>>> import numpy as np
>>> from numpy import linalg as LA
>>> np.set_printoptions(precision=3, suppress=True, linewidth=100, floatmode="fixed")
>>> data = np.load("arr.npy")
>>> print(data)
[[2 1 2 2]
 [1 0 2 1]
 [1 0 2 1]
 [2 0 2 0]
 [5 1 8 5]]
>>> Uu, s, vt = LA.svd(data)
>>> evecs = vt[:(s > 1e-8).sum()]
>>> rng = np.random.default_rng(84467)
>>> vec = data[1] + 3 * data[3] + rng.integers(2) * np.eye(4)[1]
>>> print(vec)
[7.000 1.000 8.000 1.000]
>>> print(np.allclose(evecs.T @ evecs @ vec, vec))
False
>>> print(LA.matrix_rank(np.vstack([data, vec])))
4
>>> print([round(float(x), 3) for x in LA.svd(data, compute_uv=False)[:3]])
[12.026, 1.501, 1.057]
>>> Uu, s, vt = LA.svd(data)
>>> print(np.argmax(s[:-1] / (s[1:] + 1e-6)) + 1)
3
>>> print(s.round(3) + 0)
[12.026  1.501  1.057  0.000]
>>> Y = Uu[:, :3] @ np.diag(s[:3]) @ vt[:3]
>>> print(np.round(np.abs(data - Y).max(), 3))
0.0
>>> print(LA.matrix_rank(data, rtol=0.05))
3
>>> print(round(float(LA.norm(data, 1)), 3), round(LA.norm(data, np.inf), 3))
16.0 19.0
>>> print(np.round(LA.norm(data) ** 2 / LA.norm(data, 2) ** 2, 3))
1.023
>>> print(LA.norm(data, axis=1).argmax())
4
>>> print(round(LA.norm(data[1], 1), 3), round(LA.norm(data[1], np.inf), 3))
4.0 2.0
>>> print(LA.norm(data, axis=0))
[5.916 1.414 8.944 5.568]
>>> print(round(LA.norm(data, "nuc"), 3))
14.584
>>> m1 = np.load("out16.npy")
>>> print(m1)
[[0.257 0.086 0.429]
 [0.086 0.029 0.143]
 [0.429 0.143 0.714]]
>>> Y = m1 + rng.integers(-2, 3, (3, 1)) @ rng.integers(-2, 3, (1, 3))
>>> print(Y)
[[-1.743  2.086 -1.571]
 [ 2.086 -1.971  2.143]
 [ 2.429 -1.857  2.714]]
>>> print(LA.matrix_rank(Y - m1, tol=1e-8))
1
>>> s = 10 * 0.7 ** np.arange(4)
>>> K = rng.normal(size=(14, 4)) * rng.permutation(s)
>>> print(K)
[[ 10.329 -15.145   0.486  -0.079]
 [ -1.476   4.991  -0.165   0.581]
 [ -3.865   0.478   0.240  -4.014]
 [ -2.876 -28.892   5.152   3.375]
 [ -6.510  -5.518   0.220  -5.786]
 [  5.780  -7.199  -1.883   2.768]
 [ -4.331   1.147   0.512  -1.071]
 [ -0.004  -9.115   5.386  -5.651]
 [  7.684  -0.792  -2.016  -1.183]
 [ -1.573   6.389   2.691   1.664]
 [ -7.780  11.542  10.747   5.798]
 [ 11.160  16.285   0.625   4.411]
 [ -9.777   1.515   5.571  -1.691]
 [  8.151  13.465  -9.362  -0.294]]
>>> cen = K - K.mean(axis=0)
>>> evecs = LA.svd(cen)[2][:2]
>>> Y = cen - cen @ evecs.T @ evecs
>>> print(np.round(np.cov(cen @ evecs.T, rowvar=False), 3) + 0)
[[146.132   0.000]
 [  0.000  58.043]]
>>> print(LA.norm(Y, axis=1).round(6).argmax())
10
>>> z = K[:, 0] > np.median(K[:, 0])
>>> f = K[z].mean(axis=0) - K[~z].mean(axis=0)
>>> print(np.argsort(-np.abs(f).round(6), kind="stable"))
[0 2 1 3]
>>> print(((K - K.mean(axis=0)) @ f > 0).astype(int))
[1 0 0 0 0 1 0 0 1 0 0 1 0 1]
>>> print(f)
[11.191  2.261 -4.580  0.325]
>>> cent = K[[9, 13]].astype(float)
>>> for _ in range(3):
...     z = LA.norm(K[:, None] - cent, axis=-1).argmin(axis=1)
...     cent = np.array([K[z == j].mean(axis=0) for j in range(2)])
... 
>>> print(z)
[0 0 0 0 0 0 0 0 0 0 0 1 0 1]
>>> print(cent[1] - cent[0])
[10.855 18.258 -6.614  2.500]
>>> mat = np.loadtxt("block10.csv", delimiter=",")
>>> print(mat)
[[ 0.829  0.314 -0.167 -0.122]
 [ 0.314  0.393  0.366  0.074]
 [-0.167  0.366  0.707  0.212]
 [-0.122  0.074  0.212  0.070]]
>>> evals, evecs = LA.eigh(mat)
>>> vec = np.array([2, -1, 0, 1])
>>> print(np.round(LA.eigvalsh(mat[1:, 1:]), 3) + 0)
[0.000 0.171 1.000]
>>> print(np.round(np.abs(mat).sum(axis=1).max(), 3), np.round(np.abs(evals).max(), 3))
1.452 1.0
>>> print(np.round(vec @ mat @ vec, 3))
1.889
>>> print(round(vec @ mat @ vec / (vec @ vec), 3), np.round(evals[0], 3), np.round(evals[-1], 3))
0.315 0.0 1.0
>>> vec = np.array([9, -2, -6, -5])
>>> print(np.eye(4) - mat)
[[ 0.171 -0.314  0.167  0.122]
 [-0.314  0.607 -0.366 -0.074]
 [ 0.167 -0.366  0.293 -0.212]
 [ 0.122 -0.074 -0.212  0.930]]
>>> print(mat @ mat @ vec)
[ 8.444 -0.523 -7.537 -2.868]
>>> print(mat @ vec)
[ 8.444 -0.523 -7.537 -2.868]
>>> print(round(float(np.trace(mat)), 3))
2.0
>>> print(np.round(LA.eigvals(mat), 3) + 0)
[1.000 0.000 1.000 0.000]
>>> print(round(float(np.einsum("ii->", mat)), 3))
2.0
>>> print(np.round(np.poly(mat), 3) + 0)
[ 1.000 -2.000  1.000  0.000  0.000]
>>> print(round(LA.det(mat.T), 3))
-0.0
>>> print(round(LA.det(mat[::-1]), 3))
-0.0
>>> th = np.radians(180)
>>> r_ = np.eye(4)
>>> r_[2, 2] = r_[0, 0] = np.cos(th)
>>> r_[2, 0], r_[0, 2] = -np.sin(th), np.sin(th)
>>> print(r_.round(3) + 0)
[[-1.000  0.000  0.000  0.000]
 [ 0.000  1.000  0.000  0.000]
 [ 0.000  0.000 -1.000  0.000]
 [ 0.000  0.000  0.000  1.000]]
>>> Y = mat @ r_.T
>>> print(np.round(LA.svd(mat, compute_uv=False), 3) + 0, np.round(LA.svd(Y, compute_uv=False), 3) + 0)
[1.000 1.000 0.000 0.000] [1.000 1.000 0.000 0.000]
>>> print(round(LA.det(r_), 3), np.trace(r_))
1.0 0.0
>>> Uu, s, vt = LA.svd(mat)
>>> evecs = vt[:(s > 1e-8).sum()]
>>> vec = mat[3] + 4 * mat[2] + rng.integers(2) * np.eye(4)[1]
>>> print(vec)
[-0.788  2.539  3.041  0.920]
>>> print(np.allclose(evecs.T @ evecs @ vec, vec))
False
>>> print(evecs.T @ evecs)
[[ 0.829  0.314 -0.167 -0.122]
 [ 0.314  0.393  0.366  0.074]
 [-0.167  0.366  0.707  0.212]
 [-0.122  0.074  0.212  0.070]]
>>> arr = np.loadtxt("x.csv", delimiter=",")
>>> print(arr)
[[0.000 1.000 1.000 1.000]
 [1.000 0.000 0.000 0.000]
 [1.000 0.000 0.000 1.000]
 [1.000 0.000 1.000 0.000]]
>>> print(round(LA.eigvalsh(arr).min(), 3))
-1.481
>>> evals, evecs = LA.eigh(arr)
>>> print((evals > 1e-8).sum(), (evals < -1e-8).sum())
2 2
>>> print(np.unique(evals.round(6) + 0, return_counts=True)[1])
[1 1 1 1]
>>> print(np.round(evecs @ np.diag(evals) @ evecs.T, 3) + 0)
[[0.000 1.000 1.000 1.000]
 [1.000 0.000 0.000 0.000]
 [1.000 0.000 0.000 1.000]
 [1.000 0.000 1.000 0.000]]
>>> print(LA.svd(arr, compute_uv=False))
[2.170 1.481 1.000 0.311]
>>> Y = LA.inv(arr)
>>> print((np.abs(Y) > 1e-9).astype(int))
[[0 1 0 0]
 [1 1 1 1]
 [0 1 0 1]
 [0 1 1 0]]
>>> print(round(float(LA.cond(arr)), 3))
6.975
>>> print(LA.det(arr) * Y)
[[ 0.000  1.000  0.000  0.000]
 [ 1.000  2.000 -1.000 -1.000]
 [ 0.000 -1.000  0.000  1.000]
 [ 0.000 -1.000  1.000  0.000]]
>>> print(LA.inv(Y))
[[0.000 1.000 1.000 1.000]
 [1.000 0.000 0.000 0.000]
 [1.000 0.000 0.000 1.000]
 [1.000 0.000 1.000 0.000]]
>>> print(arr @ Y)
[[1.000 0.000 0.000 0.000]
 [0.000 1.000 0.000 0.000]
 [0.000 0.000 1.000 0.000]
 [0.000 0.000 0.000 1.000]]
>>> print(np.allclose(Y, arr.T))
False
>>> Y = arr + rng.integers(-2, 3, (4, 3)) @ rng.integers(-2, 3, (3, 4))
>>> print(Y)
[[ 2.000  1.000  0.000  1.000]
 [ 1.000  1.000  1.000 -4.000]
 [-1.000  4.000 -4.000  3.000]
 [ 5.000 -5.000  4.000  0.000]]
>>> print(Y - arr)
[[ 2.000  0.000 -1.000  0.000]
 [ 0.000  1.000  1.000 -4.000]
 [-2.000  4.000 -4.000  2.000]
 [ 4.000 -5.000  3.000  0.000]]
>>> print(np.round(LA.svd(Y - arr, compute_uv=False), 3) + 0)
[9.257 4.629 2.425 0.000]
>>> F = np.loadtxt("w.csv", delimiter=",")
>>> print(F)
[[  80.168   38.465  -79.884 -100.871]
 [  79.019   37.827  -80.070 -102.163]
 [  81.110   39.096  -80.067  -99.951]
 [  79.177   40.864  -79.770  -98.244]
 [  80.660   39.498  -78.847  -99.962]
 [  78.412   38.216  -79.636  -99.639]
 [  78.817   39.056  -79.461  -99.805]
 [  77.963   38.788  -79.894  -98.812]
 [  80.822   40.375  -79.335  -99.745]
 [  77.701   39.313  -80.006 -102.110]
 [  81.095   40.977  -78.462  -98.858]
 [  77.942   40.975  -80.260  -98.757]
 [  79.040   40.327  -80.165 -101.177]]
>>> z = F[:, 3] > np.median(F[:, 3])
>>> f = F[z].mean(axis=0) - F[~z].mean(axis=0)
>>> print(np.argsort(-np.abs(f).round(6), kind="stable"))
[3 1 0 2]
>>> print(((F - F.mean(axis=0)) @ f > 0).astype(int))
[0 0 0 1 0 0 1 1 1 0 1 1 0]
>>> proj = F @ LA.solve(F.T @ F, F.T)
>>> print(np.allclose(proj @ proj, proj))
True
>>> E = np.loadtxt("layer5.csv", delimiter=",")
>>> print(E)
[[ 0.520 -0.390  1.690  0.650 -0.260]
 [-0.880  0.660 -2.860 -1.100  0.440]]
>>> Uu, s, vt = LA.svd(E)
>>> print(np.argmax(s[:-1] / (s[1:] + 1e-6)) + 1)
1
>>> Y = Uu[:, :1] @ np.diag(s[:1]) @ vt[:1]
>>> print(round(np.abs(E - Y).max(), 3))
0.0
>>> print(np.round(LA.norm(E - Y) / LA.norm(E), 3))
0.0
>>> print(Y)
[[ 0.520 -0.390  1.690  0.650 -0.260]
 [-0.880  0.660 -2.860 -1.100  0.440]]
>>> print(np.round(np.trace(LA.pinv(Y) @ Y), 3))
1.0
>>> print(np.allclose(Y[:-1].T @ LA.lstsq(Y[:-1].T, Y[-1])[0], Y[-1]))
True
>>> cent = F[[2, 7]].astype(float)
>>> for _ in range(7):
...     z = LA.norm(F[:, None] - cent, axis=-1).argmin(axis=1)
...     cent = np.array([F[z == j].mean(axis=0) for j in range(2)])
... 
>>> print(z)
[0 0 0 1 0 1 1 1 0 1 0 1 0]
>>> print(cent[1] - cent[0])
[-1.938  0.026 -0.291  0.828]
>>> print(np.bincount(z))
[7 6]
>>> feats = np.loadtxt("test18.csv", delimiter=",")
>>> print(feats)
[[ 0.000  7.000 18.000  4.000]
 [ 0.000  3.000 21.000 10.000]
 [ 0.000  1.000 11.000  6.000]
 [ 0.000 21.000 25.000 14.000]
 [ 0.000  3.000 25.000 14.000]
 [ 0.000 21.000 21.000 10.000]
 [ 0.000 19.000 15.000 10.000]
 [ 0.000 14.000 15.000 16.000]
 [ 0.000  0.000 16.000  8.000]
 [ 0.000  2.000  7.000  8.000]
 [ 0.000 16.000 17.000 12.000]
 [ 0.000  0.000 24.000 16.000]
 [ 0.000  1.000 30.000 16.000]
 [ 0.000 14.000 26.000 18.000]
 [ 0.000  3.000 22.000 20.000]]
>>> t3 = np.stack([arr, 2 * arr, arr[::-1]])
>>> print(LA.matrix_rank(t3.reshape(3, -1)))
2
>>> print((t3 @ arr.T).shape)
(3, 4, 4)
>>> print(t3.sum(axis=0))
[[1.000 3.000 4.000 3.000]
 [4.000 0.000 0.000 1.000]
 [4.000 0.000 0.000 3.000]
 [3.000 1.000 4.000 1.000]]
